$ python -q
>>> import numpy as np
>>> import numpy.linalg as la
>>> np.set_printoptions(precision=2, suppress=True, linewidth=100)
>>> K = np.loadtxt("block3.csv", delimiter=",")
>>> K
array([[ 1., -3., -1.,  2.,  3., -1.],
       [ 1., -3., -1.,  2.,  3., -1.],
       [-2., -6., -4., -1.,  0., -4.],
       [-1., -5., -3.,  0.,  1., -3.]])
>>> # rank 2
>>> f = np.array([-1, -4, 3])
>>> np.convolve(K[0], f)
array([ -1.,  -1.,  16.,  -7., -14.,  -5.,  13.,  -3.])
>>> np.cross(K[0, :3], K[3, :3])
array([ 4.,  4., -8.])
>>> np.correlate(K[0], K[3], "full")
array([ -3.,  10.,   0., -10.,  -3.,  23.,   1., -18., -14.,   2.,   1.])
>>> np.array([np.convolve(row, f, "same") for row in K])
array([[ -1.,  16.,  -7., -14.,  -5.,  13.],
       [ -1.,  16.,  -7., -14.,  -5.,  13.],
       [ 14.,  22.,  -1.,  -8.,   1.,  16.],
       [  9.,  20.,  -3., -10.,  -1.,  15.]])
>>> np.polyval(f, K[0])
array([ -2.,   6.,   6.,  -9., -18.,   6.])
>>> round(float(np.trace(la.pinv(K) @ K)), 2)
2.0
>>> np.unique(K.round(6), axis=0).shape
(3, 6)
>>> la.lstsq(K[:-1].T, K[-1])[2]
np.int32(2)
>>> np.round(K @ la.pinv(K) @ K, 2) + 0
array([[ 1., -3., -1.,  2.,  3., -1.],
       [ 1., -3., -1.,  2.,  3., -1.],
       [-2., -6., -4., -1.,  0., -4.],
       [-1., -5., -3.,  0.,  1., -3.]])
>>> M2 = np.array([[-3, -2, 3],
...     [3, 3, 0],
...     [-2, 3, -3],
...     [-2, 0, 2],
...     [-1, -2, -2],
...     [1, 2, 0]])
>>> print(la.matrix_rank(np.vstack([K, M2.T])))
5
>>> np.einsum("ik,kj->ji", K, M2)
array([[-18., -18.,  -6., -10.],
       [-22., -22., -34., -30.],
       [  4.,   4.,   4.,   4.]])
>>> np.einsum("ik,kj->ij", K, M2)
array([[-18., -22.,   4.],
       [-18., -22.,   4.],
       [ -6., -34.,   4.],
       [-10., -30.,   4.]])
>>> M2 = K / np.sqrt((K ** 2).mean(axis=1, keepdims=True))
>>> print(la.matrix_rank(K - K.mean(axis=1, keepdims=True)))
1
>>> la.norm(M2, axis=1)
array([2.45, 2.45, 2.45, 2.45])
>>> la.matrix_rank(M2) == la.matrix_rank(K)
np.True_
>>> K - K.mean(axis=1, keepdims=True)
array([[ 0.83, -3.17, -1.17,  1.83,  2.83, -1.17],
       [ 0.83, -3.17, -1.17,  1.83,  2.83, -1.17],
       [ 0.83, -3.17, -1.17,  1.83,  2.83, -1.17],
       [ 0.83, -3.17, -1.17,  1.83,  2.83, -1.17]])
>>> M2[2]
array([-0.57, -1.72, -1.15, -0.29,  0.  , -1.15])
>>> M = np.loadtxt("layer3.csv", delimiter=",")
>>> print(M)
[[ 1.   -0.03  0.04  3.03  0.06]
 [ 1.    0.02  0.01  3.02  0.02]
 [ 1.06  0.11 -0.02  3.01 -0.06]
 [ 0.96 -0.03 -0.02  3.03 -0.04]
 [ 1.03 -0.02  0.    2.97  0.04]
 [ 1.   -0.02  0.    3.03  0.06]
 [ 1.05 -0.01  0.03  3.02  0.06]
 [ 0.92  0.04  0.01  3.01  0.02]
 [ 0.97 -0.04  0.    3.03  0.06]
 [ 0.95  1.91  0.02  2.01  3.  ]
 [ 0.96  2.02  0.03  1.98  3.03]
 [ 0.98  2.04  0.07  2.02  3.05]
 [ 1.09  2.    0.02  1.88  2.97]
 [ 1.    1.9   0.03  1.98  3.04]
 [ 1.06  1.96 -0.11  2.01  2.99]
 [ 0.99  1.99 -0.06  2.06  3.09]
 [ 0.99  1.98  0.06  2.04  2.98]
 [ 1.14  1.94 -0.06  1.9   2.99]]
>>> Xc = M - M.mean(axis=0)
>>> V = la.svd(Xc)[2][:2]
>>> M2 = Xc - Xc @ V.T @ V
>>> la.norm(M2, axis=1).round(6).argmax()
np.int64(2)
>>> print(np.round(np.cov(Xc @ V.T, rowvar=False), 2) + 0)
[[3.68 0.  ]
 [0.   0.  ]]
>>> print(M2.std(axis=0))
[0.02 0.04 0.04 0.03 0.02]
>>> left, sig, Vh = la.svd(M)
>>> np.argmax(sig[:-1] / (sig[1:] + 1e-6)) + 1
np.int64(2)
>>> M2 = left[:, :2] @ np.diag(sig[:2]) @ Vh[:2]
>>> la.matrix_rank(M, rtol=0.05)
np.int64(2)
>>> round(float(la.norm(M - M2, 2)), 2), round(float(sig[2]), 2)
(0.27, 0.27)
